% python3 -q
>>> import numpy as np
>>> np.set_printoptions(precision=3, suppress=True, linewidth=100)
>>> def tidy(a):
...     return np.round(a, 3) + 0
... 
>>> E = np.load("case18.npy")
>>> E
array([[  4,  16,   2,  -4],
       [ -6, -24,  -6,  -6],
       [  9,  36,   6,   4],
       [  7,  28,  -6,  -1],
       [ -7, -28,   4,  -8],
       [  9,  36,   9,  -2],
       [ -5, -20,  -3,   7],
       [  8,  32,  -5,  -5],
       [  4,  16,  -7,   7],
       [  4,  16,   7,   2],
       [ -7, -28,  -1,  -7],
       [  6,  24,  -4,  -5]])
>>> u = np.array([3, -1, 1])
>>> np.array([np.convolve(row, u, "same") for row in E])
array([[ 44,  -6,   2,   6],
       [-66,   0, -36,   0],
       [ 99,  -9,  42,   2],
       [ 77, -39,  31,  -5],
       [-77,  33, -56,  12],
       [ 99,   0,  21,  11],
       [-55,   6,   4, -10],
       [ 88, -39,  22,   0],
       [ 44, -33,  44, -14],
       [ 44,   9,  15,   5],
       [-77,  18, -48,   6],
       [ 66, -30,  13,   1]])
>>> np.convolve(E[2], u)
array([27, 99, -9, 42,  2,  4])
>>> np.correlate(E[2], E[8], "full")
array([ 63, 189, -66, 598, 212,  88,  16])
>>> A = np.load("block4.npy")
>>> A
array([[ 0,  0,  5, 21,  3,  0, 14, 36],
       [ 0,  0,  5, 15,  3,  0, 10, 26],
       [ 0,  0,  5, 18,  3,  0, 12, 31],
       [ 0,  0,  5,  9,  3,  0,  6, 16],
       [ 0,  0,  5, 18,  3,  0, 12, 31],
       [ 1,  0,  5,  3,  3,  0,  2,  6],
       [ 1,  0,  5,  3,  3,  0,  2,  6],
       [ 0,  0,  5, 18,  3,  0, 12, 31],
       [ 0,  0,  5,  9,  3,  0,  6, 16],
       [ 1,  0,  5,  3,  3,  0,  2,  6],
       [ 0,  0,  5, 21,  3,  0, 14, 36],
       [ 0,  0,  5,  6,  3,  0,  4, 11],
       [ 1,  0,  5,  3,  3,  0,  2,  6],
       [ 0,  0,  5, 24,  3,  0, 16, 41],
       [ 5,  0,  5,  0,  3,  0,  0,  1],
       [ 0,  0,  5, 18,  3,  0, 12, 31],
       [ 0,  0,  5, 15,  3,  0, 10, 26],
       [ 0,  0,  5, 24,  3,  0, 16, 41],
       [ 0,  0,  5,  9,  3,  0,  6, 16],
       [ 0,  0,  5, 12,  3,  0,  8, 21],
       [ 0,  0,  5, 18,  3,  0, 12, 31],
       [ 1,  0,  5,  3,  3,  0,  2,  6],
       [ 0,  0,  5,  6,  3,  0,  4, 11],
       [ 0,  0,  5, 27,  3,  0, 18, 46],
       [ 1,  0,  5,  3,  3,  0,  2,  6],
       [ 0,  0,  5, 15,  3,  0, 10, 26],
       [ 0,  0,  5, 12,  3,  0,  8, 21],
       [ 0,  0,  5, 12,  3,  0,  8, 21],
       [ 0,  0,  5,  9,  3,  0,  6, 16],
       [ 0,  0,  5, 15,  3,  0, 10, 26],
       [ 0,  0,  5, 27,  3,  0, 18, 46],
       [ 0,  0,  5, 21,  3,  0, 14, 36],
       [ 0,  0,  5,  9,  3,  0,  6, 16],
       [ 0,  0,  5, 15,  3,  0, 10, 26],
       [ 0,  0,  5, 27,  3,  0, 18, 46],
       [ 0,  0,  5,  6,  3,  0,  4, 11],
       [ 0,  0,  5,  6,  3,  0,  4, 11],
       [ 0,  0,  5, 15,  3,  0, 10, 26],
       [ 0,  0,  5, 18,  3,  0, 12, 31],
       [ 0,  0,  5,  6,  3,  0,  4, 11],
       [ 0,  0,  5,  6,  3,  0,  4, 11],
       [ 0,  0,  5, 15,  3,  0, 10, 26],
       [ 0,  0,  5, 12,  3,  0,  8, 21]])
>>> W = np.array([[1, 1, -2, 2, 0, 0],
...     [-1, 0, 2, 1, 0, 0],
...     [1, -2, 1, 0, -2, -2],
...     [-2, -2, 0, 0, -2, 0],
...     [1, -2, -1, 0, -2, 2],
...     [2, -1, -2, 2, -2, -2],
...     [0, 0, -1, 2, -2, 0],
...     [1, 2, 0, -2, 0, 1]])
>>> c = np.array([1, 0, 0, -1, 2, 1])
>>> H = np.maximum(A @ W + c, 0)
>>> tidy((H > 0).mean(axis=0))
array([1.   , 0.581, 0.   , 0.023, 0.   , 0.977])
>>> np.linalg.matrix_rank(H)
np.int64(4)
>>> C = np.array([[0, 1], [1, 1], [2, 1], [2, 2], [1, 0], [2, 2]])
>>> (H @ C).round(6).argmax(axis=1)
array([1, 1, 1, 1, 1, 1, 1, 1, 1, 1, 1, 1, 1, 1, 1, 1, 1, 1, 1, 1, 1, 1, 1, 1, 1, 1, 1, 1, 1, 1, 1,
       1, 1, 1, 1, 1, 1, 1, 1, 1, 1, 1, 1])
>>> H @ C
array([[ 80,  83],
       [ 52,  57],
       [ 66,  70],
       [ 26,  33],
       [ 66,  70],
       [  6,  16],
       [  6,  16],
       [ 66,  70],
       [ 26,  33],
       [  6,  16],
       [ 80,  83],
       [ 16,  24],
       [  6,  16],
       [ 94,  96],
       [ 14,  29],
       [ 66,  70],
       [ 52,  57],
       [ 94,  96],
       [ 26,  33],
       [ 38,  44],
       [ 66,  70],
       [  6,  16],
       [ 16,  24],
       [108, 109],
       [  6,  16],
       [ 52,  57],
       [ 38,  44],
       [ 38,  44],
       [ 26,  33],
       [ 52,  57],
       [108, 109],
       [ 80,  83],
       [ 26,  33],
       [ 52,  57],
       [108, 109],
       [ 16,  24],
       [ 16,  24],
       [ 52,  57],
       [ 66,  70],
       [ 16,  24],
       [ 16,  24],
       [ 52,  57],
       [ 38,  44]])
